% python3 -q
>>> import numpy as np
>>> np.set_printoptions(precision=2, suppress=True, linewidth=120)
>>> F = np.array([[-1.0, 0.0, 0.0], [0.0, 0.0, 2.0], [0.0, -2.0, 5.0]])
>>> F
array([[-1.,  0.,  0.],
       [ 0.,  0.,  2.],
       [ 0., -2.,  5.]])
>>> # splits into 2 blocks
>>> w, V = np.linalg.eig(F)
>>> np.prod(w)
np.float64(-4.0)
>>> np.sort(np.linalg.eigvals(np.linalg.inv(F)))
array([-1.  ,  0.25,  1.  ])
>>> np.sort(np.linalg.eigvals(F @ F))
array([ 1.,  1., 16.])
>>> w
array([ 4.,  1., -1.])
>>> C = 10 * np.array([[-1.0, 0.8, 1.6], [0.3, -1.1, 0.6], [0.0, -0.9, -1.1]])
>>> rng = np.random.default_rng(3975)
>>> labels = rng.integers(0, 3, 10)
>>> m1 = C[labels] + rng.normal(size=(10, 3))
>>> m1
array([[ -8.29,   8.58,  16.87],
       [ -9.35,   8.47,  15.79],
       [  3.17,  -9.54,   7.14],
       [ -1.11, -10.09, -12.37],
       [  3.13, -10.1 ,   6.69],
       [  2.27,  -9.59,   5.44],
       [  2.96, -11.42,   6.18],
       [  3.6 ,  -9.27,   6.19],
       [  5.01, -10.84,   4.23],
       [ -9.51,   8.69,  16.52]])
>>> np.linalg.norm(m1, axis=1).argmax()
np.int64(9)
>>> round(np.linalg.norm(m1, 1), 2), round(np.linalg.norm(m1, np.inf), 2)
(np.float64(97.43), np.float64(34.73))
>>> np.linalg.norm(m1, axis=0)
array([17.88, 30.68, 34.35])
>>> round(np.linalg.norm(m1, "nuc"), 2)
np.float64(76.44)
>>> np.linalg.norm(m1, axis=1)
array([20.66, 20.21, 12.33, 16.  , 12.51, 11.26, 13.32, 11.71, 12.67, 20.95])
>>> Xs = m1 - m1.mean(axis=0)
>>> V = np.linalg.svd(Xs)[2][:2]
>>> M2 = Xs - Xs @ V.T @ V
>>> np.linalg.norm(M2, axis=1).round(6).argmax()
np.int64(6)
>>> (Xs @ V.T).std(axis=0)
array([12.02,  5.04])
>>> M2.std(axis=0)
array([0.47, 0.37, 0.11])
>>> round(np.linalg.norm(M2) / np.linalg.norm(Xs), 2)
np.float64(0.05)
>>> np.diag(V.T @ V)
array([0.41, 0.62, 0.97])
>>> proj = m1 @ np.linalg.solve(m1.T @ m1, m1.T)
>>> np.allclose(proj @ proj, proj)
True
>>> np.round(np.linalg.eigvalsh(proj), 2) + 0
array([0., 0., 0., 0., 0., 0., 0., 1., 1., 1.])
>>> proj @ m1[:, 1]
array([  8.58,   8.47,  -9.54, -10.09, -10.1 ,  -9.59, -11.42,  -9.27, -10.84,   8.69])
>>> np.diag(proj)
array([0.3 , 0.34, 0.17, 0.96, 0.18, 0.15, 0.2 , 0.16, 0.18, 0.36])
>>> proj.round(2) + 0
array([[ 0.3 ,  0.31,  0.02, -0.1 ,  0.02,  0.02,  0.02,  0.  , -0.04,  0.32],
       [ 0.31,  0.34,  0.  ,  0.04,  0.01,  0.02,  0.02, -0.02, -0.06,  0.35],
       [ 0.02,  0.  ,  0.17, -0.04,  0.17,  0.15,  0.18,  0.17,  0.17,  0.01],
       [-0.1 ,  0.04, -0.04,  0.96,  0.  ,  0.1 ,  0.1 , -0.07, -0.07,  0.02],
       [ 0.02,  0.01,  0.17,  0.  ,  0.18,  0.16,  0.18,  0.16,  0.17,  0.01],
       [ 0.02,  0.02,  0.15,  0.1 ,  0.16,  0.15,  0.17,  0.14,  0.14,  0.03],
       [ 0.02,  0.02,  0.18,  0.1 ,  0.18,  0.17,  0.2 ,  0.16,  0.17,  0.02],
       [ 0.  , -0.02,  0.17, -0.07,  0.16,  0.14,  0.16,  0.16,  0.17, -0.01],
       [-0.04, -0.06,  0.17, -0.07,  0.17,  0.14,  0.17,  0.17,  0.18, -0.06],
       [ 0.32,  0.35,  0.01,  0.02,  0.01,  0.03,  0.02, -0.01, -0.06,  0.36]])
>>> M = np.load("block8.npy")
>>> M
array([[-4.77, -0.92, -8.74],
       [-0.53, -4.76, -8.78],
       [ 5.31, -2.04, -8.23],
       [-4.14,  1.34,  9.  ],
       [-5.65, -2.68,  7.8 ],
       [-4.74,  8.8 ,  0.19],
       [ 4.86, -8.34,  2.61],
       [ 8.46, -5.31,  0.37],
       [-2.4 , -9.53,  1.86],
       [-0.71, -9.18, -3.9 ],
       [-9.82, -0.53,  1.79],
       [-0.47,  9.05, -4.22],
       [ 9.53, -3.03, -0.25],
       [ 4.06, -4.52,  7.95],
       [-9.46,  2.97, -1.28],
       [ 9.03, -3.45, -2.57],
       [-1.61,  1.9 ,  9.69],
       [ 7.11, -0.08,  7.04],
       [-1.73, -8.87, -4.28],
       [ 9.37,  0.33,  3.48],
       [-5.98,  5.8 ,  5.54],
       [-8.17,  4.6 ,  3.49],
       [-8.89, -2.77,  3.63]])
>>> M2 = np.c_[M[:, :1] @ np.array([[1]]), np.array([-1, 4, 5, 3, -4, 4, 3, 2, -4, -2, -2, -4, 2, 0, -2, -4, 4, -2, -3, 4, 4, 0, 4])]
>>> M2
array([[-4.77, -1.  ],
       [-0.53,  4.  ],
       [ 5.31,  5.  ],
       [-4.14,  3.  ],
       [-5.65, -4.  ],
       [-4.74,  4.  ],
       [ 4.86,  3.  ],
       [ 8.46,  2.  ],
       [-2.4 , -4.  ],
       [-0.71, -2.  ],
       [-9.82, -2.  ],
       [-0.47, -4.  ],
       [ 9.53,  2.  ],
       [ 4.06,  0.  ],
       [-9.46, -2.  ],
       [ 9.03, -4.  ],
       [-1.61,  4.  ],
       [ 7.11, -2.  ],
       [-1.73, -3.  ],
       [ 9.37,  4.  ],
       [-5.98,  4.  ],
       [-8.17,  0.  ],
       [-8.89,  4.  ]])
>>> np.linalg.matrix_rank(M2)
np.int64(2)
>>> np.linalg.norm(np.linalg.qr(M)[0].T @ M2, axis=0) ** 2 / ((M2 ** 2).sum(axis=0) + 1e-12)
array([1.  , 0.06])
>>> np.abs(M2).max()
np.float64(9.82)
>>> np.linalg.svd(M2, compute_uv=False)
array([30.47, 15.28])
>>> np.linalg.matrix_rank(M2)
np.int64(2)
>>> M2[23]
Traceback (most recent call last):
  File "<python-input-43>", line 1, in <module>
    M2[23]
    ~~^^^^
IndexError: index 23 is out of bounds for axis 0 with size 23
>>> np.zeros(23, 2)
Traceback (most recent call last):
  File "<python-input-44>", line 1, in <module>
    np.zeros(23, 2)
    ~~~~~~~~^^^^^^^
TypeError: Cannot interpret '2' as a data type
>>> np.round(np.linalg.norm(M2), 2)
np.float64(34.08)
>>> C2 = np.cov(M, rowvar=False)
>>> np.polyfit(M[:, 0], M[:, 2], 1)
array([-0.08,  0.93])
>>> np.argwhere(np.triu(np.abs(np.corrcoef(M.T)) > 0.8, 1))
array([], shape=(0, 2), dtype=int64)
>>> np.argsort(-M.std(axis=0).round(6), kind="stable")
array([0, 2, 1])
>>> A = np.load("x.npy")
>>> A
array([[ 9.01,  1.96,  5.95],
       [ 8.99,  1.93,  6.05],
       [ 8.98,  2.08,  5.98],
       [ 8.98,  1.98,  6.01],
       [ 8.91,  2.01,  5.93],
       [ 8.99,  2.  ,  5.98],
       [ 9.  ,  2.02,  6.02],
       [ 9.02,  2.05,  5.96],
       [ 8.95,  2.02,  5.96],
       [ 9.05,  1.91,  5.95],
       [ 0.03,  5.07,  2.02],
       [-0.01,  5.  ,  2.1 ],
       [ 0.  ,  4.93,  1.88],
       [ 0.01,  4.95,  1.96],
       [-0.02,  5.06,  1.99],
       [ 0.07,  4.97,  1.97],
       [-0.1 ,  4.95,  2.01],
       [ 0.  ,  4.96,  1.93],
       [ 0.01,  4.96,  1.95],
       [ 0.02,  5.02,  1.92]])
>>> Xs = (m1 - m1.mean(axis=0)) / m1.std(axis=0)
>>> Xs.std(axis=0)
array([1., 1., 1.])
>>> b = np.linalg.lstsq(np.delete(Xs, 2, axis=1), Xs[:, 2])[0]
>>> b
array([2.15, 2.81])
>>> np.abs(b).argmax()
np.int64(1)
>>> round(1 - np.var(Xs[:, 2] - np.delete(Xs, 2, axis=1) @ b), 2)
np.float64(0.87)
>>> x0 = np.array([5, 3, 3])
>>> target = A @ x0
>>> b, lr = np.zeros(3), 1 / np.linalg.norm(A, 2) ** 2
>>> for i in range(10):
...     b -= lr * A.T @ (A @ b - target)
...     if i % 2 == 0: print(i, round(np.linalg.norm(A @ b - target), 2))
... 
0 13.44
2 8.81
4 5.78
6 3.79
8 2.49
>>> b
array([4.64, 2.6 , 3.7 ])
>>> feats = np.loadtxt("dump.csv", delimiter=",")
>>> feats
array([[23. , -1.6],
       [10. , -0.7]])
>>> # column 0 dominates
>>> x0 = np.array([7, 3])
>>> h1 = np.maximum(feats @ x0, 0)
>>> np.maximum(feats @ (3 * x0), 0)
array([468.6, 203.7])
>>> np.flatnonzero(h1 > 1e-9)
array([0, 1])
>>> np.tanh(feats @ x0)
array([1., 1.])
>>> np.maximum(feats @ x0, 0) - np.maximum(-feats @ x0, 0)
array([156.2,  67.9])
>>> def softmax(z):
...     e = np.exp(z - z.max(axis=-1, keepdims=True))
...     return e / e.sum(axis=-1, keepdims=True)
... 
>>> np.round(softmax(feats[1]), 2) + 0
array([1., 0.])
>>> softmax(feats).sum(axis=1)
array([1., 1.])
>>> np.round(softmax(10 * feats[1]), 2) + 0
array([1., 0.])
>>> np.round(softmax(feats[1] + -1), 2) + 0
array([1., 0.])
>>> scores = feats @ feats.T / np.sqrt(2)
>>> softmax(scores).round(6).argmax(axis=1)
array([0, 0])
>>> np.round(softmax(scores), 2) + 0
array([[1., 0.],
       [1., 0.]])
>>> X = np.load("out2.npy")
>>> X
array([[-0.63, -3.78,  0.76, -0.85],
       [ 1.74,  0.76,  1.91, -2.96],
       [-1.89,  0.41, -2.39, -2.55],
       [ 3.  , -0.97, -2.46, -0.08]])
>>> np.zeros(4, 4)
Traceback (most recent call last):
  File "<python-input-82>", line 1, in <module>
    np.zeros(4, 4)
    ~~~~~~~~^^^^^^
TypeError: Cannot interpret '4' as a data type
>>> np.round(np.abs(X).max(), 2)
np.float64(3.78)
>>> X.sum(axis=0)
array([ 2.21, -3.58, -2.18, -6.44])
>>> np.linalg.rank(X)
Traceback (most recent call last):
  File "<python-input-85>", line 1, in <module>
    np.linalg.rank(X)
    ^^^^^^^^^^^^^^
AttributeError: module 'numpy.linalg' has no attribute 'rank'
>>> X[4]
Traceback (most recent call last):
  File "<python-input-86>", line 1, in <module>
    X[4]
    ~^^^
IndexError: index 4 is out of bounds for axis 0 with size 4
>>> np.linalg.svd(X, compute_uv=False)
array([4., 4., 4., 4.])
>>> X.shape
(4, 4)
>>> x0 = np.array([2, 3, 0, 2])
>>> target = X @ x0
>>> b, lr = np.zeros(4), 1 / np.linalg.norm(X, 2) ** 2
>>> for i in range(6):
...     b -= lr * X.T @ (X @ b - target)
...     if i % 2 == 0: print(i, round(np.linalg.norm(X @ b - target), 2))
... 
0 0.0
2 0.0
4 0.0
>>> round(float(np.linalg.cond(X)), 2)
1.0
>>> labels = rng.permutation(4)
>>> M2 = X[:, labels] * rng.choice([-1, 1], 4)
>>> M2
array([[-0.85, -3.78, -0.63, -0.76],
       [-2.96,  0.76,  1.74, -1.91],
       [-2.55,  0.41, -1.89,  2.39],
       [-0.08, -0.97,  3.  ,  2.46]])
>>> Uu, _, VT = np.linalg.svd(X.T @ M2)
>>> labels
array([3, 1, 0, 2])
>>> np.round(np.linalg.lstsq(X, M2)[0], 2) + 0
array([[ 0.,  0.,  1.,  0.],
       [ 0.,  1.,  0.,  0.],
       [ 0.,  0.,  0., -1.],
       [ 1.,  0.,  0.,  0.]])
>>> np.round(Uu @ VT, 2) + 0
array([[ 0.,  0.,  1.,  0.],
       [ 0.,  1.,  0.,  0.],
       [ 0.,  0.,  0., -1.],
       [ 1.,  0.,  0.,  0.]])
>>> u = np.array([0, 3, 2, 4]) + 0.5
>>> W0 = np.eye(4) - 2 * np.outer(u, u) / (u @ u)
>>> W0
array([[ 0.99, -0.09, -0.06, -0.12],
       [-0.09,  0.37, -0.45, -0.81],
       [-0.06, -0.45,  0.68, -0.58],
       [-0.12, -0.81, -0.58, -0.04]])
>>> # equal to its transpose
>>> Uu, sv, VT = np.linalg.svd(W0, full_matrices=False)
>>> np.allclose(Uu * sv @ VT, W0)
True
>>> np.round(Uu.T @ W0 @ VT.T, 2) + 0
array([[1., 0., 0., 0.],
       [0., 1., 0., 0.],
       [0., 0., 1., 0.],
       [0., 0., 0., 1.]])
>>> np.round(VT @ VT.T, 2) + 0
array([[1., 0., 0., 0.],
       [0., 1., 0., 0.],
       [0., 0., 1., 0.],
       [0., 0., 0., 1.]])
>>> np.round(Uu.T @ Uu, 2) + 0
array([[1., 0., 0., 0.],
       [0., 1., 0., 0.],
       [0., 0., 1., 0.],
       [0., 0., 0., 1.]])
>>> (sv > 1e-8).sum()
np.int64(4)
>>> np.sqrt((sv ** 2).sum()), round(np.linalg.norm(W0), 2)
(np.float64(2.0), np.float64(2.0))
>>> labels = rng.permutation(4)
>>> labels
array([2, 1, 3, 0])
>>> M2 = W0[labels][:, labels]
>>> np.sort(np.abs(np.linalg.eigvals(M2)))
array([1., 1., 1., 1.])
>>> M2
array([[ 0.68, -0.45, -0.58, -0.06],
       [-0.45,  0.37, -0.81, -0.09],
       [-0.58, -0.81, -0.04, -0.12],
       [-0.06, -0.09, -0.12,  0.99]])
